$ python3 -q
>>> import numpy as np
>>> np.set_printoptions(precision=2, suppress=True, linewidth=100)
>>> rnd = lambda a: np.round(a, 2) + 0
>>> other = np.array([[4, -4], [0, 1]])
>>> data = np.kron(np.eye(2, dtype=int), other)
>>> data
array([[ 4, -4,  0,  0],
       [ 0,  1,  0,  0],
       [ 0,  0,  4, -4],
       [ 0,  0,  0,  1]])
>>> np.allclose(data, data.T)
False
>>> data @ data
array([[ 16, -20,   0,   0],
       [  0,   1,   0,   0],
       [  0,   0,  16, -20],
       [  0,   0,   0,   1]])
>>> np.trace(data)
np.int64(10)
>>> np.linalg.matrix_power(data, 2)
array([[ 16, -20,   0,   0],
       [  0,   1,   0,   0],
       [  0,   0,  16, -20],
       [  0,   0,   0,   1]])
>>> other = np.linalg.inv(data)
>>> rnd(np.linalg.slogdet(data)[0])
np.float64(1.0)
>>> rnd(np.linalg.det(data) * np.linalg.det(other))
np.float64(1.0)
>>> rnd(np.linalg.cond(data))
np.float64(8.13)
>>> other
array([[0.25, 1.  , 0.  , 0.  ],
       [0.  , 1.  , 0.  , 0.  ],
       [0.  , 0.  , 0.25, 1.  ],
       [0.  , 0.  , 0.  , 1.  ]])
>>> np.allclose(other, data.T)
False
>>> (np.abs(other) > 1e-9).astype(int)
array([[1, 1, 0, 0],
       [0, 1, 0, 0],
       [0, 0, 1, 1],
       [0, 0, 0, 1]])
>>> rnd(np.linalg.svd(data, compute_uv=False))
array([5.7, 5.7, 0.7, 0.7])
>>> np.zeros(4, 4)
Traceback (most recent call last):
  File "<python-input-18>", line 1, in <module>
    np.zeros(4, 4)
    ~~~~~~~~^^^^^^
TypeError: Cannot interpret '4' as a data type
>>> data.sum(axis=1)
array([0, 1, 0, 1])
>>> np.prod(np.diag(data)), rnd(np.linalg.det(data))
(np.int64(16), np.float64(16.0))
>>> rnd(np.sort(np.linalg.eigvals(data)))
array([1., 1., 4., 4.])
>>> W0 = np.array([[-1.4, -0.8, -0.2, -0.3, 0.2, -1.0, 0.2, 0.2],
...     [0.2, 0.8, -0.3, -0.2, 0.2, 2.0, -0.2, 0.4],
...     [1.6, -1.0, -0.5, 1.1, -0.4, -0.1, 0.2, -0.5],
...     [-1.3, 0.1, -0.2, 1.0, -0.3, 0.6, -1.2, -1.7],
...     [-0.7, -1.5, -0.4, 0.2, 0.5, 2.0, 0.1, -1.4],
...     [-1.2, 0.4, 0.0, 0.7, 0.7, -0.9, -1.1, 0.1],
...     [-1.4, -1.4, 0.0, -1.0, 0.2, -0.1, 1.0, 0.1],
...     [-0.4, 1.2, -1.8, 0.2, 1.2, 1.6, 0.2, -2.7]])
>>> W0
array([[-1.4, -0.8, -0.2, -0.3,  0.2, -1. ,  0.2,  0.2],
       [ 0.2,  0.8, -0.3, -0.2,  0.2,  2. , -0.2,  0.4],
       [ 1.6, -1. , -0.5,  1.1, -0.4, -0.1,  0.2, -0.5],
       [-1.3,  0.1, -0.2,  1. , -0.3,  0.6, -1.2, -1.7],
       [-0.7, -1.5, -0.4,  0.2,  0.5,  2. ,  0.1, -1.4],
       [-1.2,  0.4,  0. ,  0.7,  0.7, -0.9, -1.1,  0.1],
       [-1.4, -1.4,  0. , -1. ,  0.2, -0.1,  1. ,  0.1],
       [-0.4,  1.2, -1.8,  0.2,  1.2,  1.6,  0.2, -2.7]])
>>> cov = W0.T @ W0
>>> rnd(np.linalg.eigvalsh(cov)[::-1])
array([24.92, 11.99,  9.09,  6.52,  3.96,  1.09,  0.28,  0.01])
>>> np.trace(cov), (W0 ** 2).sum()
(np.float64(57.86), np.float64(57.86))
>>> rnd(np.diag(cov))
array([10.3 ,  8.1 ,  3.82,  3.91,  2.55, 12.75,  3.82, 12.61])
